% ipython --no-banner

In [1]: import numpy as np

In [2]: np.set_printoptions(precision=2, suppress=True, linewidth=200, sign=" ")

In [3]: rng = np.random.default_rng(849796)

In [4]: theta = rng.uniform(0, 2 * np.pi, 12)

In [5]: Q, _ = np.linalg.qr(np.array([[-1.3, 0.1],
   ...:     [-1.1, 0.6],
   ...:     [0.7, 0.6],
   ...:     [0.1, 0.5],
   ...:     [-0.1, -1.7],
   ...:     [-2.0, 1.1],
   ...:     [0.3, -1.7],
   ...:     [-0.8, -1.1],
   ...:     [1.2, 0.0],
   ...:     [-0.6, -0.8],
   ...:     [-0.8, 0.5]]))

In [6]: arr = 20 * np.c_[np.cos(theta), np.sin(theta)] @ Q.T

In [7]: arr
Out[7]: 
array([[ -7.62,  -5.07,   5.85,   1.94,  -5.15,  -9.2 ,  -2.72,  -7.8 ,   7.28,  -5.78,  -3.52],
       [  5.53,   2.05,  -6.31,  -3.01,   9.13,   3.68,   7.27,   9.32,  -5.57,   6.87,   1.17],
       [ -3.54,   0.11,   5.85,   3.33, -10.56,   0.25,  -9.28,  -9.18,   3.83,  -6.73,   0.46],
       [  1.51,  -2.02,  -4.99,  -3.36,  11.03,  -3.73,  10.37,   8.35,  -1.98,   6.1 ,  -1.87],
       [ -4.81,  -6.49,  -0.49,  -2.02,   7.66, -11.84,   8.99,   2.5 ,   4.  ,   1.76,  -5.02],
       [ -6.18,  -7.06,   1.  ,  -1.33,   5.59, -12.87,   7.38,   0.32,   5.38,   0.15,  -5.36],
       [  7.03,   7.23,  -2.16,   0.72,  -3.71,  13.18,  -5.8 ,   1.44,  -6.26,   1.14,   5.42],
       [  7.57,   7.18,  -3.09,   0.18,  -1.99,  13.07,  -4.27,   2.91,  -6.85,   2.22,   5.32],
       [ -7.02,  -7.23,   2.14,  -0.73,   3.74, -13.18,   5.82,  -1.41,   6.25,  -1.12,  -5.42],
       [  3.8 ,   5.94,   1.42,   2.4 ,  -8.75,  10.85,  -9.76,  -3.82,  -3.02,  -2.73,   4.66],
       [ -1.99,   1.59,   5.22,   3.37, -10.99,   2.95, -10.18,  -8.59,   2.42,  -6.29,   1.56],
       [  8.01,   6.69,  -4.43,  -0.71,   0.92,  12.16,  -1.55,   5.14,  -7.41,   3.85,   4.85]])

In [8]: # null space of dimension 9

In [9]: Uu, sigma, Vt = np.linalg.svd(arr)

In [10]: evecs = Vt[:(sigma > 1e-8).sum()]

In [11]: x0 = arr[2] + 4 * arr[4] + rng.integers(2) * np.eye(11)[6]

In [12]: x0
Out[12]: array([-22.77, -25.86,   3.9 ,  -4.74,  20.08, -47.13,  26.7 ,   0.84,  19.84,   0.31, -19.62])

In [13]: print(np.diag(evecs.T @ evecs))
[ 0.16  0.13  0.1   0.03  0.3   0.43  0.29  0.22  0.14  0.12  0.07]

In [14]: np.allclose(evecs.T @ evecs @ x0, x0)
Out[14]: True
